% python3 -q
>>> import numpy as np
>>> from numpy import linalg as LA
>>> np.set_printoptions(precision=4, suppress=True, linewidth=100)
>>> F = np.load("out14.npy")
>>> print(F)
[[ 0.1139 -0.1139 -0.1139 -0.038   0.1899  0.038   0.1899]
 [-0.1139  0.1139  0.1139  0.038  -0.1899 -0.038  -0.1899]
 [-0.1139  0.1139  0.1139  0.038  -0.1899 -0.038  -0.1899]
 [-0.038   0.038   0.038   0.0127 -0.0633 -0.0127 -0.0633]
 [ 0.1899 -0.1899 -0.1899 -0.0633  0.3165  0.0633  0.3165]
 [ 0.038  -0.038  -0.038  -0.0127  0.0633  0.0127  0.0633]
 [ 0.1899 -0.1899 -0.1899 -0.0633  0.3165  0.0633  0.3165]]
>>> rk = LA.matrix_rank(F)
>>> print(rk)
1
>>> null = LA.svd(F)[2][rk:].T
>>> print(LA.matrix_rank(F.T @ F), LA.matrix_rank(F @ F.T))
1 1
>>> print([int(LA.matrix_rank(F[:i])) for i in range(1, len(F) + 1)])
[1, 1, 1, 1, 1, 1, 1]
>>> print(np.allclose(F @ null, 0))
True
>>> print([int(LA.matrix_rank(np.delete(F, i, axis=0))) for i in range(7)])
[1, 1, 1, 1, 1, 1, 1]
>>> rng = np.random.default_rng(17)
>>> z = rng.permutation(7)
>>> print(z)
[1 0 4 2 6 5 3]
>>> out = F[z][:, z]
>>> print(np.round(np.sort(np.abs(LA.eigvals(out))), 4) + 0)
[0. 0. 0. 0. 0. 0. 1.]
>>> print(out)
[[ 0.1139 -0.1139 -0.1899  0.1139 -0.1899 -0.038   0.038 ]
 [-0.1139  0.1139  0.1899 -0.1139  0.1899  0.038  -0.038 ]
 [-0.1899  0.1899  0.3165 -0.1899  0.3165  0.0633 -0.0633]
 [ 0.1139 -0.1139 -0.1899  0.1139 -0.1899 -0.038   0.038 ]
 [-0.1899  0.1899  0.3165 -0.1899  0.3165  0.0633 -0.0633]
 [-0.038   0.038   0.0633 -0.038   0.0633  0.0127 -0.0127]
 [ 0.038  -0.038  -0.0633  0.038  -0.0633 -0.0127  0.0127]]
>>> rk = LA.matrix_rank(out)
>>> print(rk)
1
>>> null = LA.svd(out)[2][rk:].T
>>> print([int(LA.matrix_rank(out[:, :j + 1])) for j in range(7)])
[1, 1, 1, 1, 1, 1, 1]
>>> print(LA.matrix_rank(out.T @ out), LA.matrix_rank(out @ out.T))
1 1
>>> print(np.allclose(out @ null, 0))
True
>>> print([int(LA.matrix_rank(np.delete(out, i, axis=0))) for i in range(7)])
[1, 1, 1, 1, 1, 1, 1]
>>> mat = np.loadtxt("a.csv", delimiter=",")
>>> print(mat)
[[ 2.  0.  1.  0.]
 [ 0.  1.  0.  0.]
 [ 0.  0.  1.  0.]
 [-2.  0. -2.  1.]]
>>> hat = np.triu(np.array([[-3, -3, -1, 2], [-1, -2, -2, -3], [0, 0, 0, 0], [2, -1, -3, -1]]), 1) + np.eye(4)
>>> out = hat @ mat @ LA.inv(hat)
>>> print(hat @ mat - mat @ hat)
[[-4.  3. -3. -2.]
 [ 6.  0.  6.  0.]
 [ 0.  0.  0.  0.]
 [ 0. -6. -2.  4.]]
>>> print(LA.matrix_rank(out))
4
>>> print(round(float(LA.det(out)), 4))
2.0
>>> th = np.radians(120)
>>> R = np.eye(4)
>>> R[2, 2] = R[0, 0] = np.cos(th)
>>> R[2, 0], R[0, 2] = -np.sin(th), np.sin(th)
>>> print(R)
[[-0.5    0.     0.866  0.   ]
 [ 0.     1.     0.     0.   ]
 [-0.866  0.    -0.5    0.   ]
 [ 0.     0.     0.     1.   ]]
>>> out = mat @ R.T
>>> print(round(float(LA.det(R)), 4), round(float(np.trace(R)), 4))
1.0 1.0
>>> print(np.allclose(mat @ mat.T, out @ out.T))
True
>>> print(out)
[[-0.134   0.     -2.2321  0.    ]
 [ 0.      1.      0.      0.    ]
 [ 0.866   0.     -0.5     0.    ]
 [-0.7321  0.      2.7321  1.    ]]
>>> print(np.count_nonzero(out))
8
>>> print(out.mean(axis=0))
[0.   0.25 0.   0.25]
>>> print(out - out[0])
[[ 0.      0.      0.      0.    ]
 [ 0.134   1.      2.2321  0.    ]
 [ 1.      0.      1.7321  0.    ]
 [-0.5981  0.      4.9641  1.    ]]
>>> print(np.sort(LA.eigvals(mat).real))
[1. 1. 1. 2.]
>>> print((mat != 0).astype(int))
[[1 0 1 0]
 [0 1 0 0]
 [0 0 1 0]
 [1 0 1 1]]
>>> print((LA.matrix_power((mat != 0) + (mat.T != 0) + np.eye(4), 4) > 0).astype(int))
[[1 0 1 1]
 [0 1 0 0]
 [1 0 1 1]
 [1 0 1 1]]
>>> print(np.round(LA.det(mat), 4))
2.0
>>> E = np.loadtxt("arr.csv", delimiter=",")
>>> print(E)
[[-0.0508  0.3932 -0.7728]
 [-3.6947 -3.3293 -2.7817]
 [ 0.8925  3.7019 -0.4535]
 [-0.0576 -2.7659  0.5797]
 [ 1.2622 -1.7124  1.3045]
 [ 0.0054  4.3061 -1.3586]
 [-2.0483  0.151  -0.9007]
 [-1.49   -3.0964  0.0626]
 [-1.8089  1.3997 -1.1806]
 [ 4.222   0.0507 -0.1831]
 [ 1.5627  0.9148  1.6959]]
>>> cent = E[[7, 4]].astype(float)
>>> for _ in range(5):
...     z = LA.norm(E[:, None] - cent, axis=-1).argmin(axis=1)
...     cent = np.array([E[z == j].mean(axis=0) for j in range(2)])
... 
>>> print(z)
[1 0 1 0 1 1 0 0 0 1 1]
>>> print(np.bincount(z))
[5 6]
>>> print(np.abs(cent[1] - cent[0]).argmax())
0
>>> print(cent[1] - cent[0])
[3.1356 2.8039 0.8829]
>>> Xs = (E - E.mean(axis=0)) / E.std(axis=0)
>>> print(np.argwhere(np.abs(Xs) > 2))
[[9 0]]
>>> beta = LA.lstsq(np.delete(Xs, 0, axis=1), Xs[:, 0])[0]
>>> print(beta)
[0.3649 0.6517]
>>> print(np.abs(beta).argmax())
1
>>> W0 = np.load("block19.npy")
>>> print(W0)
[[ 0 18 13  0  2  0]
 [ 0  3  8  0  5  0]
 [ 0  5 11  0  5  0]
 [ 0 14 14  1  4  0]
 [ 0 18  9  3  0  0]
 [ 0 17 13  0  1  0]
 [ 0  6  5  1  2  0]
 [ 0 15  8  6  1  0]
 [ 0 13  5  8  1  0]
 [ 0 20 12  1  0  0]
 [ 1  7  7  0  3  0]
 [ 0 12 15  0  6  2]
 [ 0 21 10  0  0  0]
 [ 3  4  2  3  2  0]
 [ 0 14  8  3  0  0]
 [ 0 20 10  0  0  0]
 [ 0 19  7  2  0  0]
 [ 3  4  2  3  2  0]]
>>> x = np.array([0, -1, 0, -3, 3, -1])
>>> target = W0 @ x
>>> beta, lr = np.zeros(6), 1 / LA.norm(W0, 2) ** 2
>>> for i in range(6):
...     beta -= lr * W0.T @ (W0 @ beta - target)
...     if i % 1 == 0: print(i, round(LA.norm(W0 @ beta - target), 4))
... 
0 46.6126
1 44.387
2 42.2849
3 40.3
4 38.4261
5 36.6573
>>> print(beta)
[-0.0137 -1.0239  0.0425 -0.4419  0.2874  0.0336]
>>> data = np.loadtxt("x.csv", delimiter=",")
>>> print(data)
[[ 0.5    -0.3     0.6662 -0.3     1.5     0.9   ]
 [-0.5     0.3    -0.7869 -1.5    -0.5    -0.9   ]
 [ 1.     -0.3     0.086  -0.1    -1.3    -0.6   ]
 [-0.2     0.      0.1399 -0.1     0.1    -1.7   ]
 [ 0.2     0.3    -0.5724  0.7    -1.9     0.5   ]
 [ 0.8    -0.1     0.0736 -0.4    -0.4    -0.3   ]
 [-0.3    -1.      2.5017  1.5     1.9    -1.7   ]
 [ 2.6    -1.1     1.8473 -0.9    -2.6     1.5   ]
 [-0.8    -1.9     3.9455  0.3    -1.3    -0.9   ]
 [ 0.5     0.5    -0.8272 -1.2     0.     -0.1   ]
 [ 0.     -0.3     1.145   1.9     0.7    -0.4   ]
 [ 0.1     0.6    -1.5574  0.6    -0.2     0.3   ]
 [ 0.5    -0.7     1.0593  2.4     0.2     2.3   ]
 [ 0.6     0.4    -0.6199 -1.      0.2     0.1   ]
 [ 1.      0.8    -1.8437  1.      0.4    -0.1   ]
 [ 0.4    -0.3     0.8471 -1.2    -1.2     0.3   ]
 [ 1.2     0.9    -1.3167  1.5    -2.7    -0.2   ]
 [-0.5     0.4    -1.1939  0.9     1.4    -0.5   ]
 [ 0.9    -1.6     3.1401 -0.9    -0.2    -0.5   ]
 [-0.6     0.3    -0.7498 -0.7     0.8    -0.2   ]
 [ 0.4    -0.3     0.4688  0.2     0.1     0.3   ]
 [-0.3     0.1     0.1287 -1.5     0.7    -1.1   ]
 [ 0.5    -0.3     0.4499  0.4     0.4    -0.4   ]
 [ 0.9    -0.1     0.3344 -1.      0.3     0.6   ]
 [ 0.4     0.8    -2.0052 -1.4    -1.4    -0.2   ]
 [-0.2     1.1    -2.1678 -0.3     0.5     0.2   ]
 [ 0.      1.     -2.32    0.1    -0.2    -1.    ]
 [-0.5    -2.      3.8268 -0.6     0.2     1.3   ]
 [ 1.7    -1.      1.9713  1.4     1.7    -0.9   ]
 [-0.8     0.3    -0.1271 -0.2    -0.8     0.5   ]
 [-0.5    -0.8     1.769   0.1    -0.2    -2.2   ]
 [ 0.      0.9    -1.2943  0.9    -0.1     0.3   ]
 [ 0.3    -0.1     0.2432 -0.4    -0.4     0.8   ]
 [ 0.     -1.2     2.1998  0.     -0.8     0.1   ]]
>>> Xs = data - data.mean(axis=0)
>>> vecs = LA.svd(Xs)[2][:5]
>>> out = Xs - Xs @ vecs.T @ vecs
>>> print((Xs @ vecs.T).std(axis=0))
[1.82   1.1876 0.9996 0.8224 0.629 ]
>>> print(np.round(np.cov(Xs @ vecs.T, rowvar=False), 4) + 0)
[[3.4129 0.     0.     0.     0.    ]
 [0.     1.4532 0.     0.     0.    ]
 [0.     0.     1.0295 0.     0.    ]
 [0.     0.     0.     0.6968 0.    ]
 [0.     0.     0.     0.     0.4076]]
>>> print(out.std(axis=0))
[0.0047 0.1099 0.054  0.0023 0.0005 0.003 ]
>>> print(round(float(LA.norm(out) / LA.norm(Xs)), 4))
0.047
